$ python -q
>>> import numpy as np
>>> from numpy import linalg as LA
>>> np.set_printoptions(suppress=True, linewidth=140)
>>> E = np.loadtxt("dump.csv", delimiter=",")
>>> E
array([[ 0.7, -0.7, -1.4],
       [-0.5,  0.3, -1.7],
       [ 0.3, -0.7, -1.2],
       [-1.5,  0.9,  0. ]])
>>> q, V = LA.qr(E[:, :1])[0], LA.qr(E[:, 1:])[0]
>>> s = LA.svd(q.T @ V, compute_uv=False)
>>> np.round(np.degrees(np.arccos(s.clip(0, 1))), 1)
array([18.3])
>>> s.round(1)
array([0.9])
>>> (s > 0.9).sum()
np.int64(1)
>>> cov = E.T @ E
>>> LA.matrix_rank(cov)
np.int64(3)
>>> np.round(np.diag(cov), 1)
array([3.1, 1.9, 6.3])
>>> np.round(np.trace(cov), 1), round(float((E ** 2).sum()), 1)
(np.float64(11.2), 11.2)
>>> cov.round(1)
array([[ 3.1, -2.2, -0.5],
       [-2.2,  1.9,  1.3],
       [-0.5,  1.3,  6.3]])
>>> np.round(LA.eigvalsh(cov)[::-1], 1)
array([7. , 4.1, 0.1])
>>> x = np.array([1, 9, -3])
>>> rhs = E @ x
>>> rhs.round(1)
array([-1.4,  7.3, -2.4,  6.6])
>>> np.round(LA.lstsq(E, rhs)[0], 1)
array([ 1.,  9., -3.])
>>> rng = np.random.default_rng(7026)
>>> rhs = rhs + 0.1 * rng.normal(size=4)
>>> rhs.round(1)
array([-1.3,  7.2, -2.3,  6.6])
>>> coef, *_ = LA.lstsq(E, rhs)
>>> coef.round(1)
array([ 0.8,  8.7, -3. ])
>>> coef.round()
array([ 1.,  9., -3.])
>>> np.round(E.T @ (rhs - E @ coef), 1) + 0
array([0., 0., 0.])
>>> X = np.array([[-1, 0, 0, 0], [0, -2, 0, 0], [0, 0, 0, -1], [0, 0, -1, 0]])
>>> X
array([[-1,  0,  0,  0],
       [ 0, -2,  0,  0],
       [ 0,  0,  0, -1],
       [ 0,  0, -1,  0]])
>>> ev, V = LA.eig(X)
>>> ev
array([ 1., -1., -1., -2.])
>>> np.round(np.sort(LA.eigvals(LA.inv(X))), 1)
array([-1. , -1. , -0.5,  1. ])
>>> np.round(np.sort(LA.eigvals(X.T)), 1)
array([-2., -1., -1.,  1.])
>>> X @ V[:, 0] - ev[0] * V[:, 0]
array([0., 0., 0., 0.])
>>> X @ X.T
array([[1, 0, 0, 0],
       [0, 4, 0, 0],
       [0, 0, 1, 0],
       [0, 0, 0, 1]])
>>> X.T @ X
array([[1, 0, 0, 0],
       [0, 4, 0, 0],
       [0, 0, 1, 0],
       [0, 0, 0, 1]])
>>> np.round(LA.norm(X, axis=0), 1)
array([1., 2., 1., 1.])
>>> np.round(LA.svd(X, compute_uv=False), 1)
array([2., 1., 1., 1.])
>>> np.round(LA.pinv(X), 1)
array([[-1. ,  0. ,  0. ,  0. ],
       [ 0. , -0.5,  0. ,  0. ],
       [ 0. ,  0. ,  0. , -1. ],
       [ 0. ,  0. , -1. ,  0. ]])
>>> np.allclose(X @ X.T, X.T @ X)
True
>>> np.round(LA.det(X), 1)
np.float64(-2.0)
>>> np.trace(X)
np.int64(-3)
>>> ev, V = LA.eigh(X)
>>> x = np.array([0, 4, 1, 1])
>>> np.round(V * np.maximum(ev, 0) @ V.T, 1)
array([[ 0. ,  0. ,  0. ,  0. ],
       [ 0. ,  0. ,  0. ,  0. ],
       [ 0. ,  0. ,  0.5, -0.5],
       [ 0. ,  0. , -0.5,  0.5]])
>>> np.abs(X).sum(axis=1).max(), np.abs(ev).max()
(np.int64(2), np.float64(2.0))
>>> x @ X @ x
np.int64(-34)
>>> mat = np.load("arr.npy")
>>> mat
array([[-1.8,  3.9,  2.5],
       [ 2.6,  3.1,  2.9],
       [ 3.7,  3.4, -0.1],
       [ 4.2, -2.7, -0.7],
       [-4.8,  0.4,  1.3],
       [ 2.7, -2. , -3.7],
       [-4.5, -0.5, -2. ],
       [-4.7,  0.7, -1.5],
       [-3. , -0.2,  4. ],
       [ 2.9, -1.1,  3.9],
       [ 0.2, -4.3,  2.5],
       [ 4.4,  1.1, -2.2],
       [ 4.5,  1.4,  1.7],
       [-2.2, -3. ,  3.4],
       [ 0. ,  0.3,  5. ],
       [ 2. ,  2. ,  4.1],
       [ 2.6, -3.6, -2.4],
       [-2.2,  1.7,  4.2],
       [ 1.5, -4.8,  0.3],
       [-0.1, -3.2,  3.9],
       [ 3.7, -3.3, -0.7],
       [ 0.1, -1.1,  4.9],
       [-1.7, -2. , -4.3]])
>>> x = np.array([-3, -1, 5])
>>> rhs = mat @ x
>>> np.round(LA.pinv(mat) @ mat, 1) + 0
array([[1., 0., 0.],
       [0., 1., 0.],
       [0., 0., 1.]])
>>> np.round(LA.lstsq(mat, rhs)[0], 1)
array([-3., -1.,  5.])
>>> rhs = rhs + 0.3 * rng.normal(size=23)
>>> rhs.round(1)
array([ 14.1,   3.7, -15.2, -13.4,  20.6, -24.5,   4.4,   5.8,  29.5,  11.5,  16.1, -25.4,  -5.8,  26.5,  24.7,  12.9, -16. ,  26.1,   1.5,
        23.3, -11.7,  25. , -14.7])
>>> coef, *_ = LA.lstsq(mat, rhs)
>>> round(LA.norm(rhs - mat @ coef), 1)
np.float64(1.2)
>>> coef.round(1)
array([-3., -1.,  5.])
>>> coef.round()
array([-3., -1.,  5.])
>>> [round(float(LA.norm(LA.solve(mat.T @ mat + lam * np.eye(3), mat.T @ rhs))), 2) for lam in (0, 1, 10, 100)]
[5.93, 5.9, 5.65, 4.03]
>>> r0, v = mat[19], mat[14]
>>> round(r0 @ v, 1)
np.float64(18.5)
>>> p = (r0 @ v) / (r0 @ r0) * r0
>>> np.round(v - p, 1)
array([0.1, 2.6, 2.2])
>>> p.round(1)
array([-0.1, -2.3,  2.8])
>>> round((v - p) @ r0, 1)
np.float64(0.0)
>>> np.round(np.outer(r0, v), 1) + 0
array([[  0. ,   0. ,  -0.5],
       [  0. ,  -1. , -16. ],
       [  0. ,   1.2,  19.5]])
>>> round(LA.norm(r0 + v) ** 2 + LA.norm(r0 - v) ** 2, 1)
np.float64(101.1)
>>> W2 = mat[[1, 12]].astype(float)
>>> for _ in range(3):
...     lab = LA.norm(mat[:, None] - W2, axis=-1).argmin(axis=1)
...     W2 = np.array([mat[lab == j].mean(axis=0) for j in range(2)])
... 
>>> lab
array([0, 0, 1, 1, 0, 1, 0, 0, 0, 1, 1, 1, 1, 0, 0, 0, 1, 0, 1, 0, 1, 0, 1])
>>> W2.round(1)
array([[-1.5,  0.3,  2.7],
       [ 2.6, -1.6, -0.5]])
>>> other = E / LA.norm(E, axis=1)
Traceback (most recent call last):
  File "<python-input-72>", line 1, in <module>
    other = E / LA.norm(E, axis=1)
            ~~^~~~~~~~~~~~~~~~~~~~
ValueError: operands could not be broadcast together with shapes (4,3) (4,) 
>>> other = E / LA.norm(E, axis=1, keepdims=True)
>>> cov = other @ other.T
>>> (np.abs(cov) > 0.9).astype(int)
array([[1, 0, 1, 0],
       [0, 1, 0, 0],
       [1, 0, 1, 0],
       [0, 0, 0, 1]])
>>> (cov - 2 * np.eye(4)).round(6).argmax(axis=1)
array([2, 2, 0, 1])
>>> np.round(LA.norm(other, axis=1), 1)
array([1., 1., 1., 1.])
>>> np.round(np.degrees(np.arccos(np.clip(cov[0, 2], -1, 1))), 1)
np.float64(12.4)
>>> np.argwhere(np.triu(np.abs(cov) > 0.95, 1))
array([[0, 2]])
>>> np.round(LA.norm(mat, 2), 1)
np.float64(15.3)
>>> np.round(mat[17] @ mat[2], 1)
np.float64(-2.8)
>>> round(float(LA.norm(mat[17], 1)), 1), np.round(LA.norm(mat[17], np.inf), 1)
(8.1, np.float64(4.2))
>>> round(float(LA.norm(mat, "nuc")), 1)
41.4
>>> round(float(LA.norm(mat, 1)), 1), round(LA.norm(mat, np.inf), 1)
(62.2, np.float64(8.6))
>>> np.round(LA.norm(mat) ** 2 / LA.norm(mat, 2) ** 2, 1)
np.float64(2.5)
>>> np.round(LA.norm(mat, axis=0), 1)
array([14.5, 12.2, 14.7])
>>> LA.norm(mat, axis=1).argmax()
np.int64(16)
>>> round(LA.norm(mat[17] - mat[2]), 1)
np.float64(7.5)
>>> data = np.load("test4.npy")
>>> data
array([[12,  6, -8],
       [ 6,  5, -6],
       [-8, -6,  8]])
>>> # equal to its transpose
>>> ev, V = LA.eigvalsh(data)
Traceback (most recent call last):
  File "<python-input-92>", line 1, in <module>
    ev, V = LA.eigvalsh(data)
    ^^^^^
ValueError: too many values to unpack (expected 2)
>>> ev, V = LA.eigh(data)
>>> np.round(LA.svd(data, compute_uv=False), 1)
array([22.3,  2.3,  0.3])
>>> np.round(LA.eigvalsh(data + -2 * np.eye(3)), 1)
array([-1.7,  0.3, 20.3])
>>> (ev > 1e-8).sum(), (ev < -1e-8).sum()
(np.int64(3), np.int64(0))
>>> np.round(V.T @ data @ V, 1) + 0
array([[ 0.3,  0. ,  0. ],
       [ 0. ,  2.3,  0. ],
       [ 0. ,  0. , 22.3]])
>>> ev.round(1)
array([ 0.3,  2.3, 22.3])
